$ ipython --no-banner

In [1]: import numpy as np

In [2]: np.set_printoptions(precision=3, suppress=True, linewidth=140)

In [3]: def rd(a):
   ...:     return np.round(a, 3) + 0
   ...: 

In [4]: X = np.array([[-18, 6, -27, 9],
   ...:     [-12, -18, -18, -27],
   ...:     [3, -1, -6, 2],
   ...:     [2, 3, -4, -6]])

In [5]: rd(np.linalg.det(X))
Out[5]: np.float64(53361.0)

In [6]: (X + X.T) / 2
Out[6]: 
array([[-18. ,  -3. , -12. ,   5.5],
       [ -3. , -18. ,  -9.5, -12. ],
       [-12. ,  -9.5,  -6. ,  -1. ],
       [  5.5, -12. ,  -1. ,  -6. ]])

In [7]: np.trace(X)
Out[7]: np.int64(-48)

In [8]: print(rd(np.sort(np.abs(np.linalg.eigvals(X)))))
[15.199 15.199 15.199 15.199]

In [9]: X @ X
Out[9]: 
array([[ 189, -162,  504, -432],
       [ 324,  189,  864,  504],
       [ -56,   48,  -35,   30],
       [ -96,  -56,  -60,  -35]])

In [10]: assert X == X.T
Traceback (most recent call last):
  Cell In[10], line 1
    assert X == X.T
ValueError: The truth value of an array with more than one element is ambiguous. Use a.any() or a.all()


In [11]: other = X / np.linalg.norm(X, axis=1, keepdims=True)

In [12]: G = other @ other.T

In [13]: rd(np.linalg.norm(other, axis=1))
Out[13]: array([1., 1., 1., 1.])

In [14]: (np.abs(G) > 0.9).astype(int)
Out[14]: 
array([[1, 0, 0, 0],
       [0, 1, 0, 0],
       [0, 0, 1, 0],
       [0, 0, 0, 1]])

In [15]: np.argwhere(np.triu(np.abs(G) > 0.95, 1))
Out[15]: array([], shape=(0, 2), dtype=int64)

In [16]: rng = np.random.default_rng(79)

In [17]: other = X + rng.integers(-2, 3, (4, 2)) @ rng.integers(-2, 3, (2, 4))

In [18]: print(other)
[[-24  10 -29  11]
 [ -6 -22 -16 -29]
 [  1  -5   0  -4]
 [  5   5  -8  -2]]

In [19]: np.abs(other - X).sum(axis=1)
Out[19]: array([14, 14, 18, 13])

In [20]: rd(np.linalg.svd(other - X, compute_uv=False))
Out[20]: array([12.889,  9.532,  0.   ,  0.   ])

In [21]: r0 = np.array([0, 2])

In [22]: np.correlate(X[3], X[1], "full")
Out[22]: array([ -54, -117,   18,  156,  144,  156,   72])

In [23]: np.convolve(X[3], r0)
Out[23]: array([  0,   4,   6,  -8, -12])

In [24]: M = np.loadtxt("block2.csv", delimiter=",")

In [25]: M
Out[25]: 
array([[ 4.76,  0.35, -0.35,  0.42, -3.99,  1.12,  1.33],
       [ 0.83, -2.36,  0.34,  8.48, -1.78,  1.74,  5.98],
       [-3.95, -0.65,  0.35,  0.9 ,  3.15, -0.7 , -0.25],
       [-1.84,  0.44,  0.04, -2.16,  1.8 , -0.8 , -1.88],
       [ 4.87,  2.06, -0.64, -5.48, -3.32,  0.06, -2.68],
       [-0.44, -0.32,  0.08,  0.96,  0.24,  0.08,  0.56],
       [-1.92, -1.1 ,  0.3 ,  3.16,  1.18,  0.16,  1.74],
       [-1.  , -1.32,  0.28,  4.24,  0.28,  0.56,  2.68],
       [ 1.45,  0.61, -0.19, -1.62, -0.99,  0.02, -0.79],
       [ 3.4 ,  1.88, -0.52, -5.36, -2.12, -0.24, -2.92],
       [ 0.63,  0.31, -0.09, -0.86, -0.41, -0.02, -0.45],
       [ 1.63,  0.  , -0.1 ,  0.56, -1.42,  0.46,  0.74]])

In [26]: # rows and columns are dependent

In [27]: U, sigma, Vh = np.linalg.svd(M)

In [28]: V = Vh[:(sigma > 1e-8).sum()]

In [29]: x0 = M[3] + 3 * M[1] + rng.integers(2) * np.eye(7)[0]

In [30]: rd(x0)
Out[30]: array([ 1.65, -6.64,  1.06, 23.28, -3.54,  4.42, 16.06])

In [31]: rd(np.linalg.norm(x0 - V.T @ V @ x0))
Out[31]: np.float64(0.655)

In [32]: rank = np.linalg.matrix_rank(M)

In [33]: rank
Out[33]: np.int64(2)

In [34]: ns = np.linalg.svd(M)[2][rank:].T

In [35]: [int(np.linalg.matrix_rank(M[:, :j + 1])) for j in range(7)]
Out[35]: [1, 2, 2, 2, 2, 2, 2]

In [36]: ns.shape
Out[36]: (7, 5)

In [37]: E = np.load("m.npy")

In [38]: E
Out[38]: 
array([[ 4, -3,  2,  4, -2,  5,  5, -3],
       [-3,  4, -3,  2,  4, -2,  5,  5],
       [ 2, -3,  4, -3,  2,  4, -2,  5],
       [ 4,  2, -3,  4, -3,  2,  4, -2],
       [-2,  4,  2, -3,  4, -3,  2,  4],
       [ 5, -2,  4,  2, -3,  4, -3,  2],
       [ 5,  5, -2,  4,  2, -3,  4, -3],
       [-3,  5,  5, -2,  4,  2, -3,  4]])

In [39]: w, V = np.linalg.eigh(E)

In [40]: x0 = np.array([2, 3, 2, 0, 3, 2, 0, 0])

In [41]: print(x0 @ E @ x0)
148

In [42]: rd(x0 @ E @ x0 / (x0 @ x0)), rd(w[0]), rd(w[-1])
Out[42]: (np.float64(4.933), np.float64(-6.837), np.float64(17.403))

In [43]: w, V = np.linalg.eigh(E)

In [44]: print(rd(np.linalg.svd(E, compute_uv=False)))
[17.403 15.742 10.425  6.837  4.769  4.712  2.398  2.278]

In [45]: rd(w)
Out[45]: array([-6.837, -4.769, -2.398, -2.278,  4.712, 10.425, 15.742, 17.403])

In [46]: theta = np.radians(5)

In [47]: r_ = np.eye(8)

In [48]: r_[0, 0] = r_[7, 7] = np.cos(theta)

In [49]: r_[0, 7], r_[7, 0] = -np.sin(theta), np.sin(theta)

In [50]: print(rd(r_))
[[ 0.996  0.     0.     0.     0.     0.     0.    -0.087]
 [ 0.     1.     0.     0.     0.     0.     0.     0.   ]
 [ 0.     0.     1.     0.     0.     0.     0.     0.   ]
 [ 0.     0.     0.     1.     0.     0.     0.     0.   ]
 [ 0.     0.     0.     0.     1.     0.     0.     0.   ]
 [ 0.     0.     0.     0.     0.     1.     0.     0.   ]
 [ 0.     0.     0.     0.     0.     0.     1.     0.   ]
 [ 0.087  0.     0.     0.     0.     0.     0.     0.996]]

In [51]: other = E @ r_.T

In [52]: rd(np.linalg.det(r_)), rd(np.trace(r_))
Out[52]: (np.float64(1.0), np.float64(7.992))

In [53]: rd(np.abs(other - E).max(axis=0))
Out[53]: array([0.443, 0.   , 0.   , 0.   , 0.   , 0.   , 0.   , 0.447])

In [54]: x0 = np.array([-3, 3, -1, 3, 2, 0, -3, -3])

In [55]: target = E @ x0

In [56]: b, lr = np.zeros(8), 1 / np.linalg.norm(E, 2) ** 2

In [57]: for i in range(30):
    ...:     b -= lr * E.T @ (E @ b - target)
    ...:     if i % 10 == 0: print(i, round(np.linalg.norm(E @ b - target), 3))
    ...: 
0 29.878
10 11.826
20 7.274

In [58]: rd(np.linalg.cond(E))
Out[58]: np.float64(7.64)

In [59]: rd(b)
Out[59]: array([-2.675,  3.429, -0.64 ,  1.81 ,  0.619, -0.429, -2.202, -2.632])

In [60]: mat = np.array([[6, -8, 6, -8], [-2, -5, -2, -5], [6, -8, 6, -8], [-2, -5, -2, -5]])

In [61]: # rows and columns are dependent

In [62]: np.allclose(mat[:-1].T @ np.linalg.lstsq(mat[:-1].T, mat[-1])[0], mat[-1])
Out[62]: True

In [63]: np.abs(np.diag(np.linalg.qr(mat)[1])) > 1e-9
Out[63]: array([ True,  True, False, False])

In [64]: rd(mat @ np.linalg.pinv(mat) @ mat)
Out[64]: 
array([[ 6., -8.,  6., -8.],
       [-2., -5., -2., -5.],
       [ 6., -8.,  6., -8.],
       [-2., -5., -2., -5.]])

In [65]: np.linalg.cond(mat) > 100
Out[65]: np.True_

In [66]: print([round(float(x), 3) for x in np.linalg.svd(mat, compute_uv=False)[:3]])
[20.949, 8.783, 0.0]

In [67]: print(np.linalg.matrix_rank(mat, rtol=0.1))
2

In [68]: np.argsort(-np.linalg.norm(mat, axis=0).round(6), kind="stable")[:3]
Out[68]: array([1, 3, 0])

In [69]: rank = np.linalg.matrix_rank(mat)

In [70]: rank
Out[70]: np.int64(2)

In [71]: ns = np.linalg.svd(mat)[2][rank:].T

In [72]: np.allclose(mat @ ns, 0)
Out[72]: True

In [73]: [int(np.linalg.matrix_rank(np.delete(mat, i, axis=0))) for i in range(4)]
Out[73]: [2, 2, 2, 2]

In [74]: [int(np.linalg.matrix_rank(mat[:i])) for i in range(1, len(mat) + 1)]
Out[74]: [1, 2, 2, 2]

In [75]: rd(ns @ ns.T)
Out[75]: 
array([[ 0.5,  0. , -0.5,  0. ],
       [ 0. ,  0.5,  0. , -0.5],
       [-0.5,  0. ,  0.5,  0. ],
       [ 0. , -0.5,  0. ,  0.5]])

In [76]: ns.shape
Out[76]: (4, 2)

In [77]: def softmax(z):
    ...:     e = np.exp(z - z.max(axis=-1, keepdims=True))
    ...:     return e / e.sum(axis=-1, keepdims=True)
    ...: 

In [78]: rd(softmax(mat[2] + -2))
Out[78]: array([0.5, 0. , 0.5, 0. ])

In [79]: rd(softmax(10 * mat[2]))
Out[79]: array([0.5, 0. , 0.5, 0. ])

In [80]: rd(softmax(mat[2]))
Out[80]: array([0.5, 0. , 0.5, 0. ])

In [81]: S = mat @ mat.T / np.sqrt(4)

In [82]: rd(softmax(S))
Out[82]: 
array([[0.5  , 0.   , 0.5  , 0.   ],
       [0.134, 0.366, 0.134, 0.366],
       [0.5  , 0.   , 0.5  , 0.   ],
       [0.134, 0.366, 0.134, 0.366]])

In [83]: rd(softmax(S + np.triu(np.full(S.shape, -np.inf), 1)))
Out[83]: 
array([[1.   , 0.   , 0.   , 0.   ],
       [0.269, 0.731, 0.   , 0.   ],
       [0.5  , 0.   , 0.5  , 0.   ],
       [0.134, 0.366, 0.134, 0.366]])

In [84]: print(softmax(S).round(6).argmax(axis=1))
[0 1 0 1]

In [85]: O, _ = np.linalg.qr(np.array([[1.1, 1.1, -1.5, 0.0, 1.7],
    ...:     [0.5, 0.4, 0.9, -1.4, 1.6],
    ...:     [1.0, -1.6, 1.5, 0.3, 2.7],
    ...:     [-0.4, 0.5, 0.3, 0.1, -1.2],
    ...:     [-0.7, -0.8, 0.7, -0.3, 2.9],
    ...:     [0.8, 1.2, 0.1, 0.3, 0.0],
    ...:     [-0.6, 3.0, 1.0, -0.3, -2.0],
    ...:     [0.1, 0.2, 1.5, -1.4, -0.8],
    ...:     [0.7, -0.7, 1.1, 1.4, 0.6],
    ...:     [0.9, 1.4, -0.9, 0.4, -1.7],
    ...:     [-0.7, -0.4, 0.4, 2.1, 0.3],
    ...:     [0.4, 0.2, -0.4, 2.0, 0.0]]))

In [86]: data = O @ O.T

In [87]: rd(data)
Out[87]: 
array([[ 0.627,  0.171, -0.002, -0.149,  0.108,  0.204, -0.021, -0.256, -0.112,  0.159, -0.122,  0.105],
       [ 0.171,  0.34 ,  0.204, -0.058,  0.181,  0.121,  0.143,  0.167, -0.005, -0.056, -0.179, -0.14 ],
       [-0.002,  0.204,  0.532, -0.088,  0.093,  0.104, -0.177,  0.146,  0.346, -0.071,  0.008,  0.054],
       [-0.149, -0.058, -0.088,  0.076, -0.057, -0.01 ,  0.161,  0.061,  0.009,  0.008,  0.064,  0.003],
       [ 0.108,  0.181,  0.093, -0.057,  0.544, -0.068,  0.077, -0.12 , -0.096, -0.349,  0.177, -0.064],
       [ 0.204,  0.121,  0.104, -0.01 , -0.068,  0.219,  0.199,  0.026,  0.127,  0.17 , -0.017,  0.12 ],
       [-0.021,  0.143, -0.177,  0.161,  0.077,  0.199,  0.788,  0.144, -0.019,  0.051,  0.139,  0.027],
       [-0.256,  0.167,  0.146,  0.061, -0.12 ,  0.026,  0.144,  0.384,  0.084,  0.   , -0.197, -0.192],
       [-0.112, -0.005,  0.346,  0.009, -0.096,  0.127, -0.019,  0.084,  0.393,  0.061,  0.167,  0.204],
       [ 0.159, -0.056, -0.071,  0.008, -0.349,  0.17 ,  0.051,  0.   ,  0.061,  0.331, -0.125,  0.123],
       [-0.122, -0.179,  0.008,  0.064,  0.177, -0.017,  0.139, -0.197,  0.167, -0.125,  0.464,  0.254],
       [ 0.105, -0.14 ,  0.054,  0.003, -0.064,  0.12 ,  0.027, -0.192,  0.204,  0.123,  0.254,  0.302]])

In [88]: # projection: eigenvalues are 0 or 1

In [89]: U, sigma, Vh = np.linalg.svd(data)

In [90]: print(rd(sigma))
[1. 1. 1. 1. 1. 0. 0. 0. 0. 0. 0. 0.]

In [91]: np.argmax(sigma[:-1] / (sigma[1:] + 1e-6)) + 1
Out[91]: np.int64(5)

In [92]: other = U[:, :5] @ np.diag(sigma[:5]) @ Vh[:5]

In [93]: print(np.linalg.matrix_rank(other))
5

In [94]: rd(np.abs(data - other).max())
Out[94]: np.float64(0.0)

In [95]: rd(np.linalg.norm(data - other, 2)), rd(sigma[5])
Out[95]: (np.float64(0.0), np.float64(0.0))

In [96]: U, sigma, Vh = np.linalg.svd(data)

In [97]: V = Vh[:(sigma > 1e-8).sum()]

In [98]: x0 = data[3] + 3 * data[2] + rng.integers(2) * np.eye(12)[8]

In [99]: rd(x0)
Out[99]: array([-0.154,  0.553,  1.507, -0.187,  0.221,  0.301, -0.37 ,  0.498,  1.048, -0.203,  0.089,  0.165])

In [100]: print(rd(np.diag(V.T @ V)))
[0.627 0.34  0.532 0.076 0.544 0.219 0.788 0.384 0.393 0.331 0.464 0.302]

In [101]: rd(V.T @ V)
Out[101]: 
array([[ 0.627,  0.171, -0.002, -0.149,  0.108,  0.204, -0.021, -0.256, -0.112,  0.159, -0.122,  0.105],
       [ 0.171,  0.34 ,  0.204, -0.058,  0.181,  0.121,  0.143,  0.167, -0.005, -0.056, -0.179, -0.14 ],
       [-0.002,  0.204,  0.532, -0.088,  0.093,  0.104, -0.177,  0.146,  0.346, -0.071,  0.008,  0.054],
       [-0.149, -0.058, -0.088,  0.076, -0.057, -0.01 ,  0.161,  0.061,  0.009,  0.008,  0.064,  0.003],
       [ 0.108,  0.181,  0.093, -0.057,  0.544, -0.068,  0.077, -0.12 , -0.096, -0.349,  0.177, -0.064],
       [ 0.204,  0.121,  0.104, -0.01 , -0.068,  0.219,  0.199,  0.026,  0.127,  0.17 , -0.017,  0.12 ],
       [-0.021,  0.143, -0.177,  0.161,  0.077,  0.199,  0.788,  0.144, -0.019,  0.051,  0.139,  0.027],
       [-0.256,  0.167,  0.146,  0.061, -0.12 ,  0.026,  0.144,  0.384,  0.084,  0.   , -0.197, -0.192],
       [-0.112, -0.005,  0.346,  0.009, -0.096,  0.127, -0.019,  0.084,  0.393,  0.061,  0.167,  0.204],
       [ 0.159, -0.056, -0.071,  0.008, -0.349,  0.17 ,  0.051,  0.   ,  0.061,  0.331, -0.125,  0.123],
       [-0.122, -0.179,  0.008,  0.064,  0.177, -0.017,  0.139, -0.197,  0.167, -0.125,  0.464,  0.254],
       [ 0.105, -0.14 ,  0.054,  0.003, -0.064,  0.12 ,  0.027, -0.192,  0.204,  0.123,  0.254,  0.302]])

In [102]: rank = np.linalg.matrix_rank(data)

In [103]: rank
Out[103]: np.int64(5)

In [104]: ns = np.linalg.svd(data)[2][rank:].T

In [105]: [int(np.linalg.matrix_rank(data[:, :j + 1])) for j in range(12)]
Out[105]: [1, 2, 3, 4, 5, 5, 5, 5, 5, 5, 5, 5]

In [106]: np.linalg.matrix_rank(data.T @ data), np.linalg.matrix_rank(data @ data.T)
Out[106]: (np.int64(5), np.int64(5))

In [107]: print(rd(ns @ ns.T))
[[ 0.373 -0.171  0.002  0.149 -0.108 -0.204  0.021  0.256  0.112 -0.159  0.122 -0.105]
 [-0.171  0.66  -0.204  0.058 -0.181 -0.121 -0.143 -0.167  0.005  0.056  0.179  0.14 ]
 [ 0.002 -0.204  0.468  0.088 -0.093 -0.104  0.177 -0.146 -0.346  0.071 -0.008 -0.054]
 [ 0.149  0.058  0.088  0.924  0.057  0.01  -0.161 -0.061 -0.009 -0.008 -0.064 -0.003]
 [-0.108 -0.181 -0.093  0.057  0.456  0.068 -0.077  0.12   0.096  0.349 -0.177  0.064]
 [-0.204 -0.121 -0.104  0.01   0.068  0.781 -0.199 -0.026 -0.127 -0.17   0.017 -0.12 ]
 [ 0.021 -0.143  0.177 -0.161 -0.077 -0.199  0.212 -0.144  0.019 -0.051 -0.139 -0.027]
 [ 0.256 -0.167 -0.146 -0.061  0.12  -0.026 -0.144  0.616 -0.084  0.     0.197  0.192]
 [ 0.112  0.005 -0.346 -0.009  0.096 -0.127  0.019 -0.084  0.607 -0.061 -0.167 -0.204]
 [-0.159  0.056  0.071 -0.008  0.349 -0.17  -0.051  0.    -0.061  0.669  0.125 -0.123]
 [ 0.122  0.179 -0.008 -0.064 -0.177  0.017 -0.139  0.197 -0.167  0.125  0.536 -0.254]
 [-0.105  0.14  -0.054 -0.003  0.064 -0.12  -0.027  0.192 -0.204 -0.123 -0.254  0.698]]

In [108]: J = np.load("arr.npy")

In [109]: J
Out[109]: 
array([[ 3., -1., -2.,  1.,  0., -3., -2.,  1., -2.,  2., -3.],
       [-1.,  3.,  2., -1.,  0.,  3.,  2., -1.,  2., -2.,  3.],
       [-2.,  2.,  6., -2.,  0.,  6.,  4., -2.,  4., -4.,  6.],
       [ 1., -1., -2.,  3.,  0., -3., -2.,  1., -2.,  2., -3.],
       [ 0.,  0.,  0.,  0.,  2.,  0.,  0.,  0.,  0.,  0.,  0.],
       [-3.,  3.,  6., -3.,  0., 11.,  6., -3.,  6., -6.,  9.],
       [-2.,  2.,  4., -2.,  0.,  6.,  6., -2.,  4., -4.,  6.],
       [ 1., -1., -2.,  1.,  0., -3., -2.,  3., -2.,  2., -3.],
       [-2.,  2.,  4., -2.,  0.,  6.,  4., -2.,  6., -4.,  6.],
       [ 2., -2., -4.,  2.,  0., -6., -4.,  2., -4.,  6., -6.],
       [-3.,  3.,  6., -3.,  0.,  9.,  6., -3.,  6., -6., 11.]])

In [110]: # 2 blocks once reordered

In [111]: labels = rng.permutation(11)

In [112]: other = J[:, labels] * rng.choice([-1, 1], 11)

In [113]: other
Out[113]: 
array([[  2.,   2.,  -2.,  -1.,   3.,  -0.,  -2.,  -3.,   3.,  -1.,   1.],
       [ -2.,  -2.,   2.,   1.,  -3.,  -0.,   2.,   3.,  -1.,   1.,  -3.],
       [ -4.,  -4.,   4.,   2.,  -6.,  -0.,   6.,   6.,  -2.,   2.,  -2.],
       [  2.,   2.,  -2.,  -1.,   3.,  -0.,  -2.,  -3.,   1.,  -3.,   1.],
       [  0.,  -0.,   0.,  -0.,  -0.,  -2.,   0.,   0.,   0.,  -0.,  -0.],
       [ -6.,  -6.,   6.,   3.,  -9.,  -0.,   6.,  11.,  -3.,   3.,  -3.],
       [ -4.,  -6.,   4.,   2.,  -6.,  -0.,   4.,   6.,  -2.,   2.,  -2.],
       [  2.,   2.,  -2.,  -3.,   3.,  -0.,  -2.,  -3.,   1.,  -1.,   1.],
       [ -4.,  -4.,   6.,   2.,  -6.,  -0.,   4.,   6.,  -2.,   2.,  -2.],
       [  6.,   4.,  -4.,  -2.,   6.,  -0.,  -4.,  -6.,   2.,  -2.,   2.],
       [ -6.,  -6.,   6.,   3., -11.,  -0.,   6.,   9.,  -3.,   3.,  -3.]])

In [114]: U, _, Vh = np.linalg.svd(J.T @ other)

In [115]: rd(U @ Vh)
Out[115]: 
array([[ 0.,  0.,  0.,  0.,  0.,  0.,  0.,  0.,  1.,  0.,  0.],
       [ 0.,  0.,  0.,  0.,  0.,  0.,  0.,  0.,  0.,  0., -1.],
       [ 0.,  0.,  0.,  0.,  0.,  0.,  1.,  0.,  0.,  0.,  0.],
       [ 0.,  0.,  0.,  0.,  0.,  0.,  0.,  0.,  0., -1.,  0.],
       [ 0.,  0.,  0.,  0.,  0., -1.,  0.,  0.,  0.,  0.,  0.],
       [ 0.,  0.,  0.,  0.,  0.,  0.,  0.,  1.,  0.,  0.,  0.],
       [ 0., -1.,  0.,  0.,  0.,  0.,  0.,  0.,  0.,  0.,  0.],
       [ 0.,  0.,  0., -1.,  0.,  0.,  0.,  0.,  0.,  0.,  0.],
       [ 0.,  0.,  1.,  0.,  0.,  0.,  0.,  0.,  0.,  0.,  0.],
       [ 1.,  0.,  0.,  0.,  0.,  0.,  0.,  0.,  0.,  0.,  0.],
       [ 0.,  0.,  0.,  0., -1.,  0.,  0.,  0.,  0.,  0.,  0.]])

In [116]: labels
Out[116]: array([ 9,  6,  8,  7, 10,  4,  2,  5,  0,  3,  1])
